$ python -q
>>> import numpy as np
>>> import numpy.linalg as la
>>> np.set_printoptions(suppress=True, linewidth=140)
>>> m1 = np.load("dump.npy")
>>> m1.round(3)
array([[ 0.747, -0.615, -0.253],
       [-0.615, -0.494, -0.615],
       [-0.253, -0.615,  0.747]])
>>> x0 = np.array([-3, 4, 0])
>>> round(la.norm(x0), 3), np.round(la.norm(m1 @ x0), 3)
(np.float64(5.0), np.float64(5.0))
>>> print(np.round(m1.T @ (m1 @ x0), 3) + 0)
[-3.  4.  0.]
>>> np.round(la.inv(m1), 3)
array([[ 0.747, -0.615, -0.253],
       [-0.615, -0.494, -0.615],
       [-0.253, -0.615,  0.747]])
>>> [p for p in range(1, 25) if np.allclose(la.matrix_power(m1, p), np.eye(3))]
[2, 4, 6, 8, 10, 12, 14, 16, 18, 20, 22, 24]
>>> rng = np.random.default_rng(75)
>>> labels = rng.permutation(3)
>>> M2 = m1[:, labels] * rng.choice([-1, 1], 3)
>>> M2.round(3)
array([[ 0.253, -0.747, -0.615],
       [ 0.615,  0.615, -0.494],
       [-0.747,  0.253, -0.615]])
>>> Uu, _, vt = la.svd(m1.T @ M2)
>>> np.round(Uu @ vt, 3) + 0
array([[ 0., -1.,  0.],
       [ 0.,  0.,  1.],
       [-1.,  0.,  0.]])
>>> labels
array([2, 0, 1])
>>> np.round(la.lstsq(m1, M2)[0], 3) + 0
array([[ 0., -1.,  0.],
       [ 0.,  0.,  1.],
       [-1.,  0.,  0.]])
>>> mat = np.load("test17.npy")
>>> mat
array([[ 3,  7],
       [-8, -4]])
>>> proj = np.triu(np.array([[3, 1], [-1, 2]]), 1) + np.eye(2)
>>> M2 = proj @ mat @ la.inv(proj)
>>> np.trace(M2), np.trace(mat)
(np.float64(-1.0), np.int64(-1))
>>> np.poly(M2)
array([ 1.,  1., 44.])
>>> la.matrix_rank(M2)
np.int64(2)
>>> w, vecs = la.eigh(m1)
>>> x0 = np.array([-1, 1, -1])
>>> print(np.round(la.eigvalsh(m1[1:, 1:]), 3))
[-0.747  1.   ]
>>> np.round(vecs * np.abs(w) @ vecs.T, 3) + 0
array([[1., 0., 0.],
       [0., 1., 0.],
       [0., 0., 1.]])
>>> labels = rng.permutation(2)
>>> M2 = mat[:, labels] * rng.choice([-1, 1], 2)
>>> M2
array([[-3,  7],
       [ 8, -4]])
>>> Uu, _, vt = la.svd(mat.T @ M2)
>>> np.round(Uu @ vt, 3) + 0
array([[-1.,  0.],
       [ 0.,  1.]])
>>> print(labels)
[0 1]
>>> w, vecs = la.eig(M2)
>>> w
array([  4., -11.])
>>> M2 @ vecs[:, 0] - w[0] * vecs[:, 0]
array([0., 0.])
>>> x0 = np.array([-3, 0])
>>> target = mat @ x0
>>> target
array([-9, 24])
>>> np.round(la.solve(mat, mat[:, 1]), 3)
array([-0.,  1.])
>>> np.round(la.solve(mat, -1 * target), 3)
array([3., 0.])
>>> print(np.round(la.solve(mat, target + mat[:, 0]), 3))
[-2.  0.]
>>> np.round(la.solve(mat, target), 3)
array([-3.,  0.])
>>> np.round(la.solve(mat.T, mat[1]), 3)
array([0., 1.])
>>> feats = np.loadtxt("mat.csv", delimiter=",")
>>> print(feats)
[[-2.  2.  1. -1.]
 [-1. -2.  2.  1.]
 [ 1. -1. -2.  2.]
 [ 2.  1. -1. -2.]]
>>> f, r1 = feats[1], feats[0]
>>> f @ f
np.float64(10.0)
>>> pr = (f @ r1) / (f @ f) * f
>>> la.matrix_rank(np.outer(f, r1))
np.int64(1)
>>> feats @ feats
array([[  1., -10.,   1.,   8.],
       [  8.,   1., -10.,   1.],
       [  1.,   8.,   1., -10.],
       [-10.,   1.,   8.,   1.]])
>>> np.round(np.sort(np.abs(la.eigvals(feats))), 3) + 0
array([0.   , 2.   , 4.243, 4.243])
>>> np.trace(feats)
np.float64(-8.0)
>>> (feats + feats.T) / 2
array([[-2. ,  0.5,  1. ,  0.5],
       [ 0.5, -2. ,  0.5,  1. ],
       [ 1. ,  0.5, -2. ,  0.5],
       [ 0.5,  1. ,  0.5, -2. ]])
